In [1]: import numpy as np

In [2]: np.set_printoptions(precision=1, suppress=True, linewidth=160)

In [3]: def tidy(a):
   ...:     return np.round(a, 1) + 0
   ...: 

In [4]: A = np.load("arr.npy")

In [5]: A
Out[5]: 
array([[1, 0, 0],
       [3, 3, 0],
       [4, 1, 0]])

In [6]: # triangular, det is the product of the diagonal

In [7]: Uu, s, Vt = np.linalg.svd(A)

In [8]: vecs = Vt[:(s > 1e-8).sum()]

In [9]: rng = np.random.default_rng(20)

In [10]: vec = A[2] + -2 * A[0] + rng.integers(2) * np.eye(3)[2]

In [11]: vec
Out[11]: array([2., 1., 1.])

In [12]: tidy(vecs.T @ vecs)
Out[12]: 
array([[1., 0., 0.],
       [0., 1., 0.],
       [0., 0., 0.]])

In [13]: tidy(np.linalg.norm(A, 2) / np.linalg.norm(A))
Out[13]: np.float64(1.0)

In [14]: np.unique(A.round(6), axis=0).shape
Out[14]: (3, 3)

In [15]: np.linalg.lstsq(A[:-1].T, A[-1])[2]
Out[15]: np.int32(2)

In [16]: np.abs(np.diag(np.linalg.qr(A)[1])) > 1e-9
Out[16]: array([ True,  True, False])

In [17]: tidy(np.trace(np.linalg.pinv(A) @ A))
Out[17]: np.float64(2.0)

In [18]: np.linalg.matrix_rank(A - A[0, 0] * np.eye(3))
Out[18]: np.int64(2)

In [19]: m1 = np.loadtxt("block16.csv", delimiter=",")

In [20]: tidy(m1)
Out[20]: 
array([[-1.4,  0.1,  2. ,  0.7, -0.2, -1.6],
       [-2.3, -0.5, -0.6, -1.3, -1. ,  0.8],
       [-0.1,  0.7,  0. ,  2. , -1.6,  1.4],
       [ 0.2,  1.7, -1.2, -0.4, -1.3, -1.7],
       [ 1. ,  0.8,  1.8, -1.6, -1. ,  0.9],
       [-1. ,  2.2,  0. ,  0. ,  1.7,  0.7]])

In [21]: labels = rng.permutation(6)

In [22]: labels
Out[22]: array([5, 0, 4, 2, 1, 3])

In [23]: other = m1[labels][:, labels]

In [24]: tidy(np.linalg.det(other)), tidy(np.linalg.det(m1[labels]))
Out[24]: (np.float64(-729.0), np.float64(729.0))

In [25]: tidy(np.sort(np.abs(np.linalg.eigvals(other))))
Out[25]: array([3., 3., 3., 3., 3., 3.])

In [26]: np.allclose(other, m1)
Out[26]: False

In [27]: tidy(np.trace(other))
Out[27]: np.float64(-2.5)
